$ python -q
>>> import numpy as np
>>> np.set_printoptions(precision=3, suppress=True, linewidth=200)
>>> M = np.load("dump.npy")
>>> M
array([[0, 0, 1, 0, 0, 0],
       [0, 0, 0, 0, 1, 0],
       [0, 1, 0, 0, 0, 0],
       [0, 0, 0, 1, 0, 0],
       [0, 0, 0, 0, 0, 1],
       [1, 0, 0, 0, 0, 0]])
>>> np.sort(np.abs(np.linalg.eigvals(M)))[::-1]
array([1., 1., 1., 1., 1., 1.])
>>> M @ np.ones(6)
array([1., 1., 1., 1., 1., 1.])
>>> M.sum(axis=1)
array([1, 1, 1, 1, 1, 1])
>>> np.linalg.matrix_power(M, 2)
array([[0, 1, 0, 0, 0, 0],
       [0, 0, 0, 0, 0, 1],
       [0, 0, 0, 0, 1, 0],
       [0, 0, 0, 1, 0, 0],
       [1, 0, 0, 0, 0, 0],
       [0, 0, 1, 0, 0, 0]])
>>> np.linalg.matrix_power(M, 100)
array([[1, 0, 0, 0, 0, 0],
       [0, 1, 0, 0, 0, 0],
       [0, 0, 1, 0, 0, 0],
       [0, 0, 0, 1, 0, 0],
       [0, 0, 0, 0, 1, 0],
       [0, 0, 0, 0, 0, 1]])
>>> pr = np.eye(6)[3]
>>> for _ in range(7):
...     pr = pr @ M
...     print(pr.round(3))
... 
[0. 0. 0. 1. 0. 0.]
[0. 0. 0. 1. 0. 0.]
[0. 0. 0. 1. 0. 0.]
[0. 0. 0. 1. 0. 0.]
[0. 0. 0. 1. 0. 0.]
[0. 0. 0. 1. 0. 0.]
[0. 0. 0. 1. 0. 0.]
>>> x = np.array([-1, 1, -1, -3, -1, 2])
>>> rhs = M @ x
>>> rhs
array([-1, -1,  1, -3,  2, -1])
>>> np.linalg.solve(M.T, M[2])
array([0., 0., 1., 0., 0., 0.])
>>> np.linalg.solve(M, M[:, 0])
array([1., 0., 0., 0., 0., 0.])
>>> np.linalg.solve(M, rhs + M[:, 3])
array([-1.,  1., -1., -2., -1.,  2.])
>>> np.linalg.solve(M, rhs)
array([-1.,  1., -1., -3., -1.,  2.])
>>> q, r_ = np.linalg.qr(M)
>>> np.trace(q @ q.T)
np.float64(6.0)
>>> abs(r_[0, 0]), round(float(np.linalg.norm(M[:, 0])), 3)
(np.float64(1.0), 1.0)
>>> q.shape, r_.shape
((6, 6), (6, 6))
>>> q.T @ q
array([[1., 0., 0., 0., 0., 0.],
       [0., 1., 0., 0., 0., 0.],
       [0., 0., 1., 0., 0., 0.],
       [0., 0., 0., 1., 0., 0.],
       [0., 0., 0., 0., 1., 0.],
       [0., 0., 0., 0., 0., 1.]])
>>> np.abs(np.diag(r_))
array([1., 1., 1., 1., 1., 1.])
>>> q
array([[ 0.,  0., -1.,  0.,  0.,  0.],
       [-0.,  0.,  0.,  0., -1.,  0.],
       [-0., -1.,  0.,  0.,  0.,  0.],
       [-0., -0., -0.,  1.,  0.,  0.],
       [-0., -0., -0., -0.,  0.,  1.],
       [-1., -0.,  0., -0.,  0.,  0.]])
>>> q @ r_
array([[0., 0., 1., 0., 0., 0.],
       [0., 0., 0., 0., 1., 0.],
       [0., 1., 0., 0., 0., 0.],
       [0., 0., 0., 1., 0., 0.],
       [0., 0., 0., 0., 0., 1.],
       [1., 0., 0., 0., 0., 0.]])
>>> r_
array([[-1.,  0.,  0.,  0.,  0.,  0.],
       [ 0., -1.,  0.,  0.,  0.,  0.],
       [ 0.,  0., -1.,  0.,  0.,  0.],
       [ 0.,  0.,  0.,  1.,  0.,  0.],
       [ 0.,  0.,  0.,  0., -1.,  0.],
       [ 0.,  0.,  0.,  0.,  0.,  1.]])
>>> M2 = M / np.sqrt((M ** 2).mean(axis=1, keepdims=True))
>>> M2[0]
array([0.   , 0.   , 2.449, 0.   , 0.   , 0.   ])
>>> np.linalg.matrix_rank(M2) == np.linalg.matrix_rank(M)
np.True_
>>> M - M.mean(axis=1, keepdims=True)
array([[-0.167, -0.167,  0.833, -0.167, -0.167, -0.167],
       [-0.167, -0.167, -0.167, -0.167,  0.833, -0.167],
       [-0.167,  0.833, -0.167, -0.167, -0.167, -0.167],
       [-0.167, -0.167, -0.167,  0.833, -0.167, -0.167],
       [-0.167, -0.167, -0.167, -0.167, -0.167,  0.833],
       [ 0.833, -0.167, -0.167, -0.167, -0.167, -0.167]])
>>> E = np.loadtxt("w.csv", delimiter=",")
>>> E
array([[-0.773,  0.018,  0.634],
       [-0.258, -0.922, -0.288],
       [ 0.58 , -0.386,  0.718]])
>>> np.round(E[:, 2] @ E[:, 0], 3)
np.float64(0.0)
>>> np.round(E.T @ E, 3) + 0
array([[1., 0., 0.],
       [0., 1., 0.],
       [0., 0., 1.]])
>>> np.round(E @ E.T, 3) + 0
array([[1., 0., 0.],
       [0., 1., 0.],
       [0., 0., 1.]])
>>> np.linalg.norm(E, axis=0)
array([1., 1., 1.])
>>> np.flatnonzero(np.linalg.matrix_power((M != 0) + (M.T != 0) + np.eye(6), 6)[4])
array([0, 1, 2, 4, 5])
>>> M @ M
array([[0, 1, 0, 0, 0, 0],
       [0, 0, 0, 0, 0, 1],
       [0, 0, 0, 0, 1, 0],
       [0, 0, 0, 1, 0, 0],
       [1, 0, 0, 0, 0, 0],
       [0, 0, 1, 0, 0, 0]])
>>> (np.linalg.matrix_power((M != 0) + (M.T != 0) + np.eye(6), 6) > 0).astype(int)
array([[1, 1, 1, 0, 1, 1],
       [1, 1, 1, 0, 1, 1],
       [1, 1, 1, 0, 1, 1],
       [0, 0, 0, 1, 0, 0],
       [1, 1, 1, 0, 1, 1],
       [1, 1, 1, 0, 1, 1]])
>>> x = np.array([2, 5, -3])
>>> rhs = E @ x
>>> rhs
array([-3.358, -4.264, -2.922])
>>> np.round(np.linalg.solve(E.T, E[0]), 3) + 0
array([1., 0., 0.])
